$ python -q
>>> import numpy as np
>>> np.set_printoptions(precision=2, suppress=True, linewidth=100)
>>> def rnd(a):
...     return np.round(a, 2) + 0
... 
>>> J = np.load("out10.npy")
>>> J
array([[  6.,   4.,   0.,   8.,  -2.,  -8.,  -2.],
       [  4.,   6.,   0.,   8.,  -2.,  -8.,  -2.],
       [  0.,   0.,   2.,   0.,   0.,   0.,   0.],
       [  8.,   8.,   0.,  18.,  -4., -16.,  -4.],
       [ -2.,  -2.,   0.,  -4.,   3.,   4.,   1.],
       [ -8.,  -8.,   0., -16.,   4.,  18.,   4.],
       [ -2.,  -2.,   0.,  -4.,   1.,   4.,   3.]])
>>> # equal to its transpose
>>> left, s, Vh = np.linalg.svd(J)
>>> rnd(s)
array([44.,  2.,  2.,  2.,  2.,  2.,  2.])
>>> np.argmax(s[:-1] / (s[1:] + 1e-6)) + 1
np.int64(1)
>>> A2 = left[:, :1] @ np.diag(s[:1]) @ Vh[:1]
>>> np.linalg.matrix_rank(A2)
np.int64(1)
>>> rnd(np.linalg.norm(J - A2, 2)), rnd(s[1])
(np.float64(2.0), np.float64(2.0))
>>> rnd(np.linalg.norm(J - A2) / np.linalg.norm(J))
np.float64(0.11)
>>> A2 = J / np.sqrt((J ** 2).mean(axis=1, keepdims=True))
>>> rnd(A2[0])
array([ 1.16,  0.77,  0.  ,  1.54, -0.39, -1.54, -0.39])
>>> np.linalg.matrix_rank(J - J.mean(axis=1, keepdims=True))
np.int64(6)
>>> L = np.linalg.cholesky(J)
>>> rnd(np.prod(np.diag(L)) ** 2), rnd(np.linalg.det(J))
(np.float64(2816.0), np.float64(2816.0))
>>> x = np.array([-1, 1, 4, 4, 1, 2, -3])
>>> rhs = J @ x
>>> b, lr = np.zeros(7), 1 / np.linalg.norm(J, 2) ** 2
>>> for i in range(12):
...     b -= lr * J.T @ (J @ b - rhs)
...     if i % 2 == 0: print(i, round(np.linalg.norm(J @ b - rhs), 2))
... 
0 13.48
2 13.42
4 13.37
6 13.31
8 13.26
10 13.2
>>> rnd(b)
array([ 0.44,  0.49,  0.1 ,  1.03, -0.21, -0.88, -0.31])
>>> rnd(np.linalg.cond(J))
np.float64(22.0)
>>> ev, evecs = np.linalg.eigvalsh(J)
Traceback (most recent call last):
  File "<python-input-24>", line 1, in <module>
    ev, evecs = np.linalg.eigvalsh(J)
    ^^^^^^^^^
ValueError: too many values to unpack (expected 2)
>>> ev, evecs = np.linalg.eigh(J)
>>> (ev > 1e-8).sum(), (ev < -1e-8).sum()
(np.int64(7), np.int64(0))
>>> rnd(evecs.T @ evecs)
array([[1., 0., 0., 0., 0., 0., 0.],
       [0., 1., 0., 0., 0., 0., 0.],
       [0., 0., 1., 0., 0., 0., 0.],
       [0., 0., 0., 1., 0., 0., 0.],
       [0., 0., 0., 0., 1., 0., 0.],
       [0., 0., 0., 0., 0., 1., 0.],
       [0., 0., 0., 0., 0., 0., 1.]])
>>> rnd(evecs.T @ J @ evecs)
array([[ 2.,  0.,  0.,  0.,  0.,  0.,  0.],
       [ 0.,  2.,  0.,  0.,  0.,  0.,  0.],
       [ 0.,  0.,  2.,  0.,  0.,  0.,  0.],
       [ 0.,  0.,  0.,  2.,  0.,  0.,  0.],
       [ 0.,  0.,  0.,  0.,  2.,  0.,  0.],
       [ 0.,  0.,  0.,  0.,  0.,  2.,  0.],
       [ 0.,  0.,  0.,  0.,  0.,  0., 44.]])
>>> rnd(np.linalg.eigvalsh(J @ J))
array([   4.,    4.,    4.,    4.,    4.,    4., 1936.])
>>> np.abs(evecs[:, -1]).round(6).argmax()
np.int64(3)
>>> rnd(ev)
array([ 2.,  2.,  2.,  2.,  2.,  2., 44.])
>>> K = np.load("run14.npy")
>>> K
array([[-0.5,  1.5,  0.4,  0.3,  0.7,  1.2, -1.7],
       [ 0.9,  0.1,  0. ,  0.1,  0.9, -1.6, -1.2],
       [ 2.5, -8. , -2. ,  5.5,  0. ,  2.5,  2. ],
       [ 0.4,  0.1,  1.1, -0.2,  0.8, -0.8, -0.4],
       [-0.3,  0.1,  1.7,  0.2, -1. , -0.3, -0.5],
       [ 0. , -0.1, -0.8,  2.6,  0.9, -0.9,  1.1],
       [ 0. ,  1.5, -0.2,  0.3,  0.7,  0.6,  0. ],
       [-1.8,  1.4, -0.8, -0.4, -1.9,  1.9,  0.2],
       [ 0.3,  1.2,  0.3,  0.3, -1.8,  0.5, -0.9],
       [-0.2, -1. ,  1.8,  0.3,  0.2, -1.7, -0.6],
       [-1.1, -1.2, -2.5,  0.4,  1.1, -1.3, -1.2],
       [ 1.5,  0.2, -0.5,  0.8, -2.5,  0.7, -1. ],
       [-1.4, -0.3, -0.6,  0.5, -0.8, -0.3,  0.4],
       [-0.6,  0.9,  0.8, -1.5,  0.3, -1.5, -0.2],
       [-0.4,  0.8, -1.5,  0.2, -1.6,  0.1, -0.7],
       [-1.3, -1.5,  0.3,  0.7,  0.2, -0.7, -0.3],
       [ 1.1,  1.3, -2.6,  0.3, -0.9, -0.4,  0.8]])
>>> A2 = np.array([[1, -3], [0, 0], [0, 1], [0, -1], [-2, 3], [-1, -2], [-3, 2]])
>>> np.linalg.matrix_rank(K @ A2)
np.int64(2)
>>> np.vstack([K, A2.T]).shape
(19, 7)
>>> rnd(np.einsum("ij->j", K))
array([-0.9, -3. , -5.1, 10.4, -4.7, -2. , -4.2])
>>> np.linalg.matrix_rank(np.vstack([K, A2.T]))
np.int64(7)
>>> Q, evecs = np.linalg.qr(K[:, :1])[0], np.linalg.qr(K[:, 1:])[0]
>>> s = np.linalg.svd(Q.T @ evecs, compute_uv=False)
>>> (s > 0.9).sum()
np.int64(0)
>>> Ac = (K - K.mean(axis=0)) / K.std(axis=0)
>>> rnd(Ac.std(axis=0))
array([1., 1., 1., 1., 1., 1., 1.])
>>> b = np.linalg.lstsq(np.delete(Ac, 5, axis=1), Ac[:, 5])[0]
>>> rnd(b)
array([-0.14,  0.24, -0.03,  0.82, -0.49, -0.07])
>>> np.abs(b).argmax()
np.int64(3)
>>> Ac = K - K.mean(axis=0)
>>> left, s, Vh = np.linalg.svd(Ac, full_matrices=False)
>>> rnd(s ** 2 / (s ** 2).sum())
array([0.57, 0.17, 0.1 , 0.06, 0.05, 0.04, 0.02])
>>> np.searchsorted(np.cumsum(s ** 2) / (s ** 2).sum(), 0.9) + 1
np.int64(5)
>>> np.linalg.matrix_rank(Ac)
np.int64(7)
>>> rnd(Vh[0] * np.sign(Vh[0, np.abs(Vh[0]).argmax()]))
array([-0.23,  0.76,  0.2 , -0.5 , -0.04, -0.19, -0.22])
>>> rnd(Ac.mean(axis=0))
array([0., 0., 0., 0., 0., 0., 0.])
>>> np.abs(Vh[0]).argmax()
np.int64(1)
>>> np.abs(left[:, 0]).argmax()
np.int64(2)
>>> (np.sign(left[:, 0]) == np.sign(left[0, 0])).astype(int)
array([1, 1, 0, 1, 1, 0, 1, 1, 1, 1, 0, 0, 1, 1, 1, 0, 1])
>>> A2 = np.c_[K[:, :1] @ np.array([[4]]), np.array([3, 5, 4, 3, 0, 2, 4, 5, 5, 1, 3, 1, 2, 4, 1, 4, 5])]
>>> A2
array([[-2. ,  3. ],
       [ 3.6,  5. ],
       [10. ,  4. ],
       [ 1.6,  3. ],
       [-1.2,  0. ],
       [ 0. ,  2. ],
       [ 0. ,  4. ],
       [-7.2,  5. ],
       [ 1.2,  5. ],
       [-0.8,  1. ],
       [-4.4,  3. ],
       [ 6. ,  1. ],
       [-5.6,  2. ],
       [-2.4,  4. ],
       [-1.6,  1. ],
       [-5.2,  4. ],
       [ 4.4,  5. ]])
>>> rnd(np.linalg.norm(A2 - K @ np.linalg.lstsq(K, A2)[0], axis=0))
array([ 0.  , 11.02])
>>> rnd(np.linalg.norm(np.linalg.qr(K)[0].T @ A2, axis=0) ** 2 / ((A2 ** 2).sum(axis=0) + 1e-12))
array([1. , 0.4])
>>> np.linalg.matrix_rank(A2)
np.int64(2)
>>> feats = np.load("arr.npy")
>>> feats
array([[-1,  2,  0,  0,  0,  0],
       [-1, -2,  0,  0,  0,  0],
       [ 1,  1,  0,  0,  0,  0],
       [ 0,  0, -1,  2,  0,  0],
       [ 0,  0, -1, -2,  0,  0],
       [ 0,  0,  1,  1,  0,  0],
       [ 0,  0,  0,  0, -1,  2],
       [ 0,  0,  0,  0, -1, -2],
       [ 0,  0,  0,  0,  1,  1]])
>>> r0 = np.array([2, -3])
>>> np.cross(feats[1, :3], feats[7, :3])
array([0, 0, 0])
>>> np.convolve(feats[1], r0)
array([-2, -1,  6,  0,  0,  0,  0])
>>> cov = np.cov(K, rowvar=False)
>>> rnd(np.linalg.eigvalsh(cov)[::-1])
array([7.87, 2.31, 1.37, 0.9 , 0.66, 0.52, 0.22])
>>> cov.shape
(7, 7)
>>> rnd(K.std(axis=0))
array([1.08, 2.16, 1.28, 1.44, 1.12, 1.18, 0.91])
>>> F = np.loadtxt("w.csv", delimiter=",")
>>> F
array([[-0.99,  2.01,  2.99, -0.01,  1.95],
       [-1.04,  2.02,  2.99, -0.01,  1.98],
       [-0.97,  2.  ,  2.99,  0.  ,  2.03],
       [-0.97,  2.02,  3.  ,  0.  ,  1.98],
       [-1.  ,  2.  ,  3.  ,  0.  ,  2.01],
       [-0.97,  2.03,  2.99,  0.02,  2.  ],
       [-3.04, -3.02,  3.  ,  0.02,  2.02],
       [-2.99, -3.  ,  2.98,  0.  ,  1.99],
       [-3.02, -3.02,  3.04, -0.02,  2.04],
       [-2.99, -3.01,  2.97,  0.03,  2.  ],
       [-3.  , -3.02,  3.02,  0.  ,  2.02],
       [-2.98, -3.04,  3.01,  0.02,  2.  ],
       [ 0.98,  2.98,  2.98,  2.97, -1.  ],
       [ 0.97,  3.02,  3.02,  3.01, -0.99],
       [ 0.99,  2.96,  2.98,  2.97, -1.  ],
       [ 1.  ,  2.96,  3.  ,  2.98, -1.02],
       [ 0.98,  2.99,  3.02,  3.  , -0.99],
       [ 0.96,  2.99,  3.02,  3.  , -0.99]])
>>> Ac = (F - F.mean(axis=0)) / F.std(axis=0)
>>> rnd(Ac.std(axis=0))
array([1., 1., 1., 1., 1.])
>>> b = np.linalg.lstsq(np.delete(Ac, 1, axis=1), Ac[:, 1])[0]
>>> np.abs(b).argmax()
np.int64(0)
